% python3 -q
>>> import numpy as np
>>> from numpy import linalg as LA
>>> np.set_printoptions(suppress=True, linewidth=100)
>>> W0 = np.load("run7.npy")
>>> W0
array([[-5,  6, -9, -5,  0,  0, -8, -1,  0, -9,  2],
       [ 5,  5, -3,  7,  0,  0, -1,  7,  0,  7, -1],
       [ 7,  5, -3, -9,  0,  0, -7,  5,  0, -9,  4],
       [ 4,  7, -4,  5,  0,  0, -6, -3,  0, -8, -6],
       [ 0,  0,  0,  0,  4,  7,  0,  0,  9,  0,  0],
       [ 0,  0,  0,  0, -8,  7,  0,  0,  1,  0,  0],
       [ 6, -8, -1,  1,  0,  0, -8,  4,  0, -1,  4],
       [ 7, -1, -4,  4,  0,  0, -2, -7,  0, -2,  9],
       [ 0,  0,  0,  0,  6, -6,  0,  0, -2,  0,  0],
       [-8,  2,  7,  6,  0,  0, -7,  2,  0, -4, -6],
       [ 0, -7, -4,  4,  0,  0, -7, -5,  0, -3, -2]])
>>> # splits into 2 blocks
>>> LA.cond(W0) > 100
np.False_
>>> np.round(LA.norm(W0, 2) / LA.norm(W0), 3)
np.float64(0.54)
>>> np.round(np.abs(LA.svd(W0)[2][-1]), 3) + 0
array([0.   , 0.   , 0.   , 0.   , 0.43 , 0.612, 0.   , 0.   , 0.664, 0.   , 0.   ])
>>> [round(float(x), 3) for x in LA.svd(W0, compute_uv=False)[:3]]
[25.833, 20.219, 17.627]
>>> B = LA.inv(W0)
>>> (np.abs(B) > 1e-9).astype(int)
array([[1, 1, 1, 1, 0, 0, 1, 1, 0, 1, 1],
       [1, 1, 1, 1, 0, 0, 1, 1, 0, 1, 1],
       [1, 1, 1, 1, 0, 0, 1, 1, 0, 1, 1],
       [1, 1, 1, 1, 0, 0, 1, 1, 0, 1, 1],
       [0, 0, 0, 0, 1, 1, 0, 0, 1, 0, 0],
       [0, 0, 0, 0, 1, 1, 0, 0, 1, 0, 0],
       [1, 1, 1, 1, 0, 0, 1, 1, 0, 1, 1],
       [1, 1, 1, 1, 0, 0, 1, 1, 0, 1, 1],
       [0, 0, 0, 0, 1, 1, 0, 0, 1, 0, 0],
       [1, 1, 1, 1, 0, 0, 1, 1, 0, 1, 1],
       [1, 1, 1, 1, 0, 0, 1, 1, 0, 1, 1]])
>>> np.round(LA.cond(W0), 3)
np.float64(86.677)
>>> (W0 + W0.T) / 2
array([[-5. ,  5.5, -1. , -0.5,  0. ,  0. , -1. ,  3. ,  0. , -8.5,  1. ],
       [ 5.5,  5. ,  1. ,  7. ,  0. ,  0. , -4.5,  3. ,  0. ,  4.5, -4. ],
       [-1. ,  1. , -3. , -6.5,  0. ,  0. , -4. ,  0.5,  0. , -1. ,  0. ],
       [-0.5,  7. , -6.5,  5. ,  0. ,  0. , -2.5,  0.5,  0. , -1. , -1. ],
       [ 0. ,  0. ,  0. ,  0. ,  4. , -0.5,  0. ,  0. ,  7.5,  0. ,  0. ],
       [ 0. ,  0. ,  0. ,  0. , -0.5,  7. ,  0. ,  0. , -2.5,  0. ,  0. ],
       [-1. , -4.5, -4. , -2.5,  0. ,  0. , -8. ,  1. ,  0. , -4. , -1.5],
       [ 3. ,  3. ,  0.5,  0.5,  0. ,  0. ,  1. , -7. ,  0. ,  0. ,  2. ],
       [ 0. ,  0. ,  0. ,  0. ,  7.5, -2.5,  0. ,  0. , -2. ,  0. ,  0. ],
       [-8.5,  4.5, -1. , -1. ,  0. ,  0. , -4. ,  0. ,  0. , -4. , -4.5],
       [ 1. , -4. ,  0. , -1. ,  0. ,  0. , -1.5,  2. ,  0. , -4.5, -2. ]])
>>> np.trace(W0)
np.int64(-10)
>>> np.allclose(W0, W0.T)
False
>>> q, Rm = LA.qr(W0)
>>> np.allclose(Rm.T @ Rm, W0.T @ W0)
True
>>> A = np.array([[1.0, 0.0, 0.0, 0.0, 0.0, 0.0, 0.0, 0.0],
...     [0.0, 1.0, 0.0, 0.0, 0.0, 0.0, 0.0, 0.0],
...     [0.0, 0.0, 0.0, 0.0, 0.0, 0.0, 0.0, 1.0],
...     [0.0, 0.0, 0.0, 1.0, 0.0, 0.0, 0.0, 0.0],
...     [0.0, 0.0, 0.0, 0.0, 1.0, 0.0, 0.0, 0.0],
...     [0.0, 0.0, 0.0, 0.0, 0.0, 1.0, 0.0, 0.0],
...     [0.0, 0.0, 0.0, 0.0, 0.0, 0.0, 1.0, 0.0],
...     [0.0, 0.0, -1.0, 0.0, 0.0, 0.0, 0.0, 0.0]])
>>> rng = np.random.default_rng(59530)
>>> lab = rng.permutation(8)
>>> lab
array([6, 0, 3, 7, 1, 4, 2, 5])
>>> B = A[lab][:, lab]
>>> round(float(LA.det(B)), 3), round(LA.det(A[lab]), 3)
(1.0, np.float64(-1.0))
>>> np.diag(B)
array([1., 1., 1., 0., 1., 1., 0., 1.])
>>> B
array([[ 1.,  0.,  0.,  0.,  0.,  0.,  0.,  0.],
       [ 0.,  1.,  0.,  0.,  0.,  0.,  0.,  0.],
       [ 0.,  0.,  1.,  0.,  0.,  0.,  0.,  0.],
       [ 0.,  0.,  0.,  0.,  0.,  0., -1.,  0.],
       [ 0.,  0.,  0.,  0.,  1.,  0.,  0.,  0.],
       [ 0.,  0.,  0.,  0.,  0.,  1.,  0.,  0.],
       [ 0.,  0.,  0.,  1.,  0.,  0.,  0.,  0.],
       [ 0.,  0.,  0.,  0.,  0.,  0.,  0.,  1.]])
>>> np.trace(B)
np.float64(6.0)
>>> np.round(np.sort(np.abs(LA.eigvals(B))), 3)
array([1., 1., 1., 1., 1., 1., 1., 1.])
>>> (B != 0).astype(int)
array([[1, 0, 0, 0, 0, 0, 0, 0],
       [0, 1, 0, 0, 0, 0, 0, 0],
       [0, 0, 1, 0, 0, 0, 0, 0],
       [0, 0, 0, 0, 0, 0, 1, 0],
       [0, 0, 0, 0, 1, 0, 0, 0],
       [0, 0, 0, 0, 0, 1, 0, 0],
       [0, 0, 0, 1, 0, 0, 0, 0],
       [0, 0, 0, 0, 0, 0, 0, 1]])
>>> np.flatnonzero(LA.matrix_power((B != 0) + (B.T != 0) + np.eye(8), 8)[6])
array([3, 6])
>>> np.round(np.sort(LA.eigvals(B).real), 3)
array([0., 0., 1., 1., 1., 1., 1., 1.])
>>> t3 = np.stack([A, -3 * A, A[::-1]])
>>> LA.matrix_rank(t3)
array([8, 8, 8])
>>> lab = rng.permutation(8)
>>> B = A[:, lab] * rng.choice([-1, 1], 8)
>>> B
array([[-0.,  0.,  1.,  0.,  0., -0., -0.,  0.],
       [-0.,  0.,  0.,  0.,  0., -1., -0.,  0.],
       [-0.,  0.,  0.,  0.,  0., -0., -0.,  1.],
       [-0.,  0.,  0.,  1.,  0., -0., -0.,  0.],
       [-0.,  1.,  0.,  0.,  0., -0., -0.,  0.],
       [-1.,  0.,  0.,  0.,  0., -0., -0.,  0.],
       [-0.,  0.,  0.,  0.,  0., -0., -1.,  0.],
       [-0.,  0.,  0.,  0., -1., -0., -0.,  0.]])
>>> U, _, Vt = LA.svd(A.T @ B)
>>> np.round(LA.lstsq(A, B)[0], 3)
array([[ 0.,  0.,  1.,  0.,  0.,  0.,  0.,  0.],
       [ 0.,  0.,  0.,  0.,  0., -1.,  0.,  0.],
       [ 0.,  0.,  0.,  0.,  1.,  0.,  0.,  0.],
       [ 0.,  0.,  0.,  1.,  0.,  0.,  0.,  0.],
       [ 0.,  1.,  0.,  0.,  0.,  0.,  0.,  0.],
       [-1.,  0.,  0.,  0.,  0.,  0.,  0.,  0.],
       [ 0.,  0.,  0.,  0.,  0.,  0., -1.,  0.],
       [ 0.,  0.,  0.,  0.,  0.,  0.,  0.,  1.]])
>>> mat = np.load("arr.npy")
>>> mat
array([[ 1.,  5.,  6.,  3.,  7.,  1.,  4.],
       [ 0.,  0., -3., -8.,  4.,  2.,  0.],
       [ 0.,  9., -8.,  1.,  3.,  8., -4.],
       [ 0.,  8.,  1., -3.,  8.,  6., -3.],
       [ 0., -5.,  7.,  6.,  8., -3.,  2.],
       [ 0., -9.,  1.,  2.,  1.,  4.,  2.],
       [ 0., -9.,  4.,  8.,  9., -2., -7.]])
>>> B = mat + rng.integers(-2, 3, (7, 6)) @ rng.integers(-2, 3, (6, 7))
>>> B
array([[ 11.,  -1.,   5.,   4.,  12.,   3.,   6.],
       [  0.,  -5.,  -6., -12.,   4.,   0.,  -2.],
       [ -2.,   6.,  -9.,  -3.,  -2.,   7.,  -4.],
       [ -9.,  13.,  -2.,   0.,   9.,   2., -11.],
       [ -6.,   0.,   3.,  17.,  13., -11.,  -6.],
       [  4., -11.,   5.,   1.,   7.,   3.,   5.],
       [  3., -10.,   5.,  14.,   1.,   1.,  -7.]])
>>> np.round(LA.svd(B - mat, compute_uv=False), 3) + 0
array([24.413, 14.542, 11.896,  8.742,  3.815,  2.015,  0.   ])
>>> np.abs(B - mat).sum(axis=1)
array([27., 16., 16., 33., 47., 21., 22.])
>>> lab = rng.permutation(7)
>>> B = mat[:, lab] * rng.choice([-1, 1], 7)
>>> B
array([[-7.,  4.,  1., -3., -1.,  6., -5.],
       [-4.,  0.,  0.,  8., -2., -3., -0.],
       [-3., -4.,  0., -1., -8., -8., -9.],
       [-8., -3.,  0.,  3., -6.,  1., -8.],
       [-8.,  2.,  0., -6.,  3.,  7.,  5.],
       [-1.,  2.,  0., -2., -4.,  1.,  9.],
       [-9., -7.,  0., -8.,  2.,  4.,  9.]])
>>> U, _, Vt = LA.svd(mat.T @ B)
>>> lab
array([4, 6, 0, 3, 5, 2, 1])
>>> np.round(U @ Vt, 3) + 0
array([[ 0.,  0.,  1.,  0.,  0.,  0.,  0.],
       [ 0.,  0.,  0.,  0.,  0.,  0., -1.],
       [ 0.,  0.,  0.,  0.,  0.,  1.,  0.],
       [ 0.,  0.,  0., -1.,  0.,  0.,  0.],
       [-1.,  0.,  0.,  0.,  0.,  0.,  0.],
       [ 0.,  0.,  0.,  0., -1.,  0.,  0.],
       [ 0.,  1.,  0.,  0.,  0.,  0.,  0.]])
>>> B @ B
array([[ 101.,   22.,   -7.,   77.,  -28.,  -86.,   54.],
       [ -17.,  -50.,   -4.,   54.,  -38.,  -33.,  -81.],
       [ 198.,   22.,   -3.,  110.,    7., -107., -170.],
       [ 163.,    5.,   -8.,  107.,  -42., -109.,  -77.],
       [  20.,  -29.,   -8.,  -50.,   31.,  -12.,  211.],
       [ -35.,  -67.,   -1.,  -37.,   11.,   -5.,   91.],
       [  54.,  -63.,   -9., -145.,   79.,   13.,  236.]])
>>> np.round(np.abs(LA.eigvals(B)).max(), 3)
np.float64(19.903)
>>> np.trace(B)
np.float64(9.0)
>>> round(LA.det(B), 3)
np.float64(791130.0)
>>> m1 = np.load("case14.npy")
>>> m1
array([[4., 0., 3., 0., 3., 3., 0., 3., 0., 3., 0.],
       [0., 4., 0., 3., 0., 0., 3., 0., 3., 0., 3.],
       [3., 0., 4., 0., 3., 3., 0., 3., 0., 3., 0.],
       [0., 3., 0., 4., 0., 0., 3., 0., 3., 0., 3.],
       [3., 0., 3., 0., 4., 3., 0., 3., 0., 3., 0.],
       [3., 0., 3., 0., 3., 4., 0., 3., 0., 3., 0.],
       [0., 3., 0., 3., 0., 0., 4., 0., 3., 0., 3.],
       [3., 0., 3., 0., 3., 3., 0., 4., 0., 3., 0.],
       [0., 3., 0., 3., 0., 0., 3., 0., 4., 0., 3.],
       [3., 0., 3., 0., 3., 3., 0., 3., 0., 4., 0.],
       [0., 3., 0., 3., 0., 0., 3., 0., 3., 0., 4.]])
>>> round(float(LA.det(A)), 3)
1.0
>>> (LA.matrix_power((A != 0) + (A.T != 0) + np.eye(8), 8) > 0).astype(int)
array([[1, 0, 0, 0, 0, 0, 0, 0],
       [0, 1, 0, 0, 0, 0, 0, 0],
       [0, 0, 1, 0, 0, 0, 0, 1],
       [0, 0, 0, 1, 0, 0, 0, 0],
       [0, 0, 0, 0, 1, 0, 0, 0],
       [0, 0, 0, 0, 0, 1, 0, 0],
       [0, 0, 0, 0, 0, 0, 1, 0],
       [0, 0, 1, 0, 0, 0, 0, 1]])
>>> vals, vecs = LA.eigh(m1)
>>> x0 = np.array([1, 2, 1, 2, 1, 2, 2, 2, 0, 1, 1])
>>> x0 @ m1 @ x0
np.float64(364.0)
>>> np.round(LA.eigvalsh(m1[1:, 1:]), 3)
array([ 1.,  1.,  1.,  1.,  1.,  1.,  1.,  1., 16., 16.])
>>> np.abs(m1).sum(axis=1).max(), np.round(np.abs(vals).max(), 3)
(np.float64(19.0), np.float64(19.0))
>>> q, Rm = LA.qr(m1)
>>> np.round(q.T @ q, 3) + 0
array([[1., 0., 0., 0., 0., 0., 0., 0., 0., 0., 0.],
       [0., 1., 0., 0., 0., 0., 0., 0., 0., 0., 0.],
       [0., 0., 1., 0., 0., 0., 0., 0., 0., 0., 0.],
       [0., 0., 0., 1., 0., 0., 0., 0., 0., 0., 0.],
       [0., 0., 0., 0., 1., 0., 0., 0., 0., 0., 0.],
       [0., 0., 0., 0., 0., 1., 0., 0., 0., 0., 0.],
       [0., 0., 0., 0., 0., 0., 1., 0., 0., 0., 0.],
       [0., 0., 0., 0., 0., 0., 0., 1., 0., 0., 0.],
       [0., 0., 0., 0., 0., 0., 0., 0., 1., 0., 0.],
       [0., 0., 0., 0., 0., 0., 0., 0., 0., 1., 0.],
       [0., 0., 0., 0., 0., 0., 0., 0., 0., 0., 1.]])
>>> np.round(q @ Rm, 3)
array([[4., 0., 3., 0., 3., 3., 0., 3., 0., 3., 0.],
       [0., 4., 0., 3., 0., 0., 3., 0., 3., 0., 3.],
       [3., 0., 4., 0., 3., 3., 0., 3., 0., 3., 0.],
       [0., 3., 0., 4., 0., 0., 3., 0., 3., 0., 3.],
       [3., 0., 3., 0., 4., 3., 0., 3., 0., 3., 0.],
       [3., 0., 3., 0., 3., 4., 0., 3., 0., 3., 0.],
       [0., 3., 0., 3., 0., 0., 4., 0., 3., 0., 3.],
       [3., 0., 3., 0., 3., 3., 0., 4., 0., 3., 0.],
       [0., 3., 0., 3., 0., 0., 3., 0., 4., 0., 3.],
       [3., 0., 3., 0., 3., 3., 0., 3., 0., 4., 0.],
       [0., 3., 0., 3., 0., 0., 3., 0., 3., 0., 4.]])
>>> np.trace(q @ q.T)
np.float64(11.0)
>>> np.allclose(Rm.T @ Rm, m1.T @ m1)
True
>>> arr = np.load("out11.npy")
>>> arr
array([[4., 1., 1., 1.],
       [1., 4., 1., 1.],
       [1., 1., 4., 1.],
       [1., 1., 1., 4.]])
>>> x0 = np.array([3, 2, 2, 2])
>>> arr @ x0
array([18., 15., 15., 15.])
>>> (arr @ x0).argmax()
np.int64(0)
>>> arr * x0
array([[12.,  2.,  2.,  2.],
       [ 3.,  8.,  2.,  2.],
       [ 3.,  2.,  8.,  2.],
       [ 3.,  2.,  2.,  8.]])
>>> arr @ np.ones(4)
array([7., 7., 7., 7.])
>>> vals, vecs = LA.eigvalsh(arr)
Traceback (most recent call last):
  File "<python-input-75>", line 1, in <module>
    vals, vecs = LA.eigvalsh(arr)
    ^^^^^^^^^^
ValueError: too many values to unpack (expected 2)
>>> vals, vecs = LA.eigh(arr)
>>> (vals > 1e-8).sum(), (vals < -1e-8).sum()
(np.int64(4), np.int64(0))
>>> np.round(vecs.T @ vecs, 3) + 0
array([[1., 0., 0., 0.],
       [0., 1., 0., 0.],
       [0., 0., 1., 0.],
       [0., 0., 0., 1.]])
>>> np.round(LA.eigvalsh(arr + 3 * np.eye(4)), 3)
array([ 6.,  6.,  6., 10.])
>>> np.round(vecs.T @ arr @ vecs, 3) + 0
array([[3., 0., 0., 0.],
       [0., 3., 0., 0.],
       [0., 0., 3., 0.],
       [0., 0., 0., 7.]])
>>> round(LA.norm(arr[1], 1), 3), round(LA.norm(arr[1], np.inf), 3)
(np.float64(7.0), np.float64(4.0))
>>> LA.norm(arr, axis=1).argmax()
np.int64(0)
>>> B = np.array([[0, 4, 3], [5, 0, 3], [1, 3, 5], [3, 2, 4]])
>>> np.einsum("ij->j", arr)
array([7., 7., 7., 7.])
>>> np.einsum("ik,kj->ij", arr, B)
array([[ 9., 21., 24.],
       [24.,  9., 24.],
       [12., 18., 30.],
       [18., 15., 27.]])
>>> np.round(np.sort(np.abs(LA.eigvals(arr))), 3)
array([3., 3., 3., 7.])
>>> np.allclose(arr @ arr.T, arr.T @ arr)
True
>>> np.round(LA.matrix_power(arr, 2), 3)
array([[19., 10., 10., 10.],
       [10., 19., 10., 10.],
       [10., 10., 19., 10.],
       [10., 10., 10., 19.]])
>>> np.round(np.abs(LA.eigvals(arr)).max(), 3)
np.float64(7.0)
>>> lab = rng.integers(0, 2, 9)
>>> E = (lab[:, None] == lab) * 2 + np.eye(9)
>>> E
array([[3., 0., 2., 2., 0., 2., 2., 2., 0.],
       [0., 3., 0., 0., 2., 0., 0., 0., 2.],
       [2., 0., 3., 2., 0., 2., 2., 2., 0.],
       [2., 0., 2., 3., 0., 2., 2., 2., 0.],
       [0., 2., 0., 0., 3., 0., 0., 0., 2.],
       [2., 0., 2., 2., 0., 3., 2., 2., 0.],
       [2., 0., 2., 2., 0., 2., 3., 2., 0.],
       [2., 0., 2., 2., 0., 2., 2., 3., 0.],
       [0., 2., 0., 0., 2., 0., 0., 0., 3.]])
>>> (LA.matrix_power((E != 0) + (E.T != 0) + np.eye(9), 9) > 0).astype(int)
array([[1, 0, 1, 1, 0, 1, 1, 1, 0],
       [0, 1, 0, 0, 1, 0, 0, 0, 1],
       [1, 0, 1, 1, 0, 1, 1, 1, 0],
       [1, 0, 1, 1, 0, 1, 1, 1, 0],
       [0, 1, 0, 0, 1, 0, 0, 0, 1],
       [1, 0, 1, 1, 0, 1, 1, 1, 0],
       [1, 0, 1, 1, 0, 1, 1, 1, 0],
       [1, 0, 1, 1, 0, 1, 1, 1, 0],
       [0, 1, 0, 0, 1, 0, 0, 0, 1]])
>>> round(LA.det(E), 3)
np.float64(91.0)
>>> np.round(np.sort(LA.eigvals(E).real), 3)
array([ 1.,  1.,  1.,  1.,  1.,  1.,  1.,  7., 13.])
>>> x0 = np.array([4, 2, 0, 1, 5, 4, 5, 2, 3])
>>> target = E @ x0
>>> c, lr = np.zeros(9), 1 / LA.norm(E, 2) ** 2
>>> for i in range(10):
...     c -= lr * E.T @ (E @ c - target)
...     if i % 2 == 0: print(i, round(LA.norm(E @ c - target), 3))
... 
0 29.107
2 15.248
4 8.708
6 5.968
8 5.001
>>> round(LA.cond(E), 3)
np.float64(13.0)
>>> c.round(3)
array([2.743, 3.148, 2.513, 2.571, 3.321, 2.743, 2.801, 2.628, 3.206])
